% ipython --no-banner

In [1]: import numpy as np

In [2]: np.set_printoptions(suppress=True, linewidth=100)

In [3]: E = np.array([[-3.54, -3.4, 0.99],
   ...:     [-4.48, -2.18, 0.37],
   ...:     [-1.48, -3.77, -2.94],
   ...:     [-4.02, -2.7, 1.24],
   ...:     [2.27, -0.6, 4.41],
   ...:     [0.22, 1.76, -4.67],
   ...:     [-1.67, -2.81, 3.78],
   ...:     [1.85, -2.28, -4.05],
   ...:     [-2.98, -1.15, -3.85],
   ...:     [-1.81, 1.89, 4.26],
   ...:     [3.09, -1.04, -3.79],
   ...:     [-1.99, -0.65, 4.54],
   ...:     [-3.09, -3.92, -0.34],
   ...:     [1.08, -2.88, -3.94],
   ...:     [-4.31, -2.54, -0.04],
   ...:     [-4.34, 0.65, 2.4],
   ...:     [4.37, -0.47, 2.38],
   ...:     [-0.13, -3.65, 3.42],
   ...:     [4.89, -0.89, 0.55],
   ...:     [1.9, 4.02, 2.29],
   ...:     [3.88, -3.15, 0.19]])

In [4]: d = np.linalg.norm(E[:, None] - E[None], axis=-1)

In [5]: d.mean(axis=1).argmax()
Out[5]: np.int64(19)

In [6]: print(d[7].round(6).argsort(kind="stable")[:4])
[ 7 13 10  2]

In [7]: P = E @ np.linalg.solve(E.T @ E, E.T)

In [8]: np.round(P @ E[:, 2], 2)
Out[8]: 
array([ 0.99,  0.37, -2.94,  1.24,  4.41, -4.67,  3.78, -4.05, -3.85,  4.26, -3.79,  4.54, -0.34,
       -3.94, -0.04,  2.4 ,  2.38,  3.42,  0.55,  2.29,  0.19])

In [9]: arr = np.load("sample3.npy")

In [10]: print(arr)
[[  1   1   0]
 [  0   0   0]
 [  0   0   1]
 [  2   0   3]
 [  0   2   3]
 [  2   2   2]
 [  2   4   1]
 [  2   5  -1]
 [  4   7  -3]
 [  6   5  -4]
 [  5   3  -6]
 [  5   4  -8]
 [  6   5 -10]
 [  4   3 -11]
 [  4   2 -11]]

In [11]: Xs = arr - arr.mean(axis=0)

In [12]: V = np.linalg.svd(Xs)[2][:2]

In [13]: B = Xs - Xs @ V.T @ V

In [14]: np.round(np.cov(Xs @ V.T, rowvar=False), 2) + 0
Out[14]: 
array([[29.88,  0.  ],
       [ 0.  ,  4.29]])

In [15]: round(float(np.linalg.norm(B) / np.linalg.norm(Xs)), 2)
Out[15]: 0.16

In [16]: np.linalg.norm(B, axis=1).round(6).argmax()
Out[16]: np.int64(3)

In [17]: np.round(B.std(axis=0), 2)
Out[17]: array([0.77, 0.42, 0.19])

In [18]: Xs = (arr - arr.mean(axis=0)) / arr.std(axis=0)

In [19]: np.argwhere(np.abs(Xs) > 2)
Out[19]: array([[8, 1]])

In [20]: b = np.linalg.lstsq(np.delete(Xs, 0, axis=1), Xs[:, 0])[0]

In [21]: np.abs(b).argmax()
Out[21]: np.int64(1)

In [22]: b.round(2)
Out[22]: array([ 0.43, -0.6 ])

In [23]: B = np.c_[arr[:, :2] @ np.array([[-3, 0], [4, -5]]), np.array([0, -1, -3, -3, 0, -2, 2, -1, 2, 1, -1, -1, -2, 3, 2])]

In [24]: B
Out[24]: 
array([[  1,  -5,   0],
       [  0,   0,  -1],
       [  0,   0,  -3],
       [ -6,   0,  -3],
       [  8, -10,   0],
       [  2, -10,  -2],
       [ 10, -20,   2],
       [ 14, -25,  -1],
       [ 16, -35,   2],
       [  2, -25,   1],
       [ -3, -15,  -1],
       [  1, -20,  -1],
       [  2, -25,  -2],
       [  0, -15,   3],
       [ -4, -10,   2]])

In [25]: np.linalg.matrix_rank(np.c_[arr, B])
Out[25]: np.int64(4)

In [26]: print(np.round(np.linalg.norm(np.linalg.qr(arr)[0].T @ B, axis=0) ** 2 / ((B ** 2).sum(axis=0) + 1e-12), 2))
[1.   1.   0.33]

In [27]: np.linalg.matrix_rank(B)
Out[27]: np.int64(3)

In [28]: np.round(np.linalg.lstsq(arr, B[:, 0])[0], 2) + 0
Out[28]: array([-3.,  4.,  0.])

In [29]: round(np.linalg.norm(arr, 1), 2), round(float(np.linalg.norm(arr, np.inf)), 2)
Out[29]: (np.float64(64.0), 21.0)

In [30]: print(round(float(np.linalg.norm(arr, 2)), 2))
27.14

In [31]: np.round(np.linalg.norm(arr, axis=0), 2)
Out[31]: array([13.67, 13.67, 22.18])

In [32]: round(np.linalg.norm(arr, "nuc"), 2)
Out[32]: np.float64(41.55)

In [33]: rng = np.random.default_rng(467)

In [34]: z = rng.permutation(3)

In [35]: B = arr[:, z] * rng.choice([-1, 1], 3)

In [36]: B
Out[36]: 
array([[ 1,  0,  1],
       [ 0,  0,  0],
       [ 0, -1,  0],
       [ 0, -3,  2],
       [ 2, -3,  0],
       [ 2, -2,  2],
       [ 4, -1,  2],
       [ 5,  1,  2],
       [ 7,  3,  4],
       [ 5,  4,  6],
       [ 3,  6,  5],
       [ 4,  8,  5],
       [ 5, 10,  6],
       [ 3, 11,  4],
       [ 2, 11,  4]])

In [37]: Uu, _, Vt = np.linalg.svd(arr.T @ B)

In [38]: np.round(np.linalg.lstsq(arr, B)[0], 2) + 0
Out[38]: 
array([[ 0.,  0.,  1.],
       [ 1.,  0.,  0.],
       [ 0., -1.,  0.]])

In [39]: z
Out[39]: array([1, 2, 0])

In [40]: np.round(Uu @ Vt, 2) + 0
Out[40]: 
array([[ 0.,  0.,  1.],
       [ 1.,  0.,  0.],
       [ 0., -1.,  0.]])
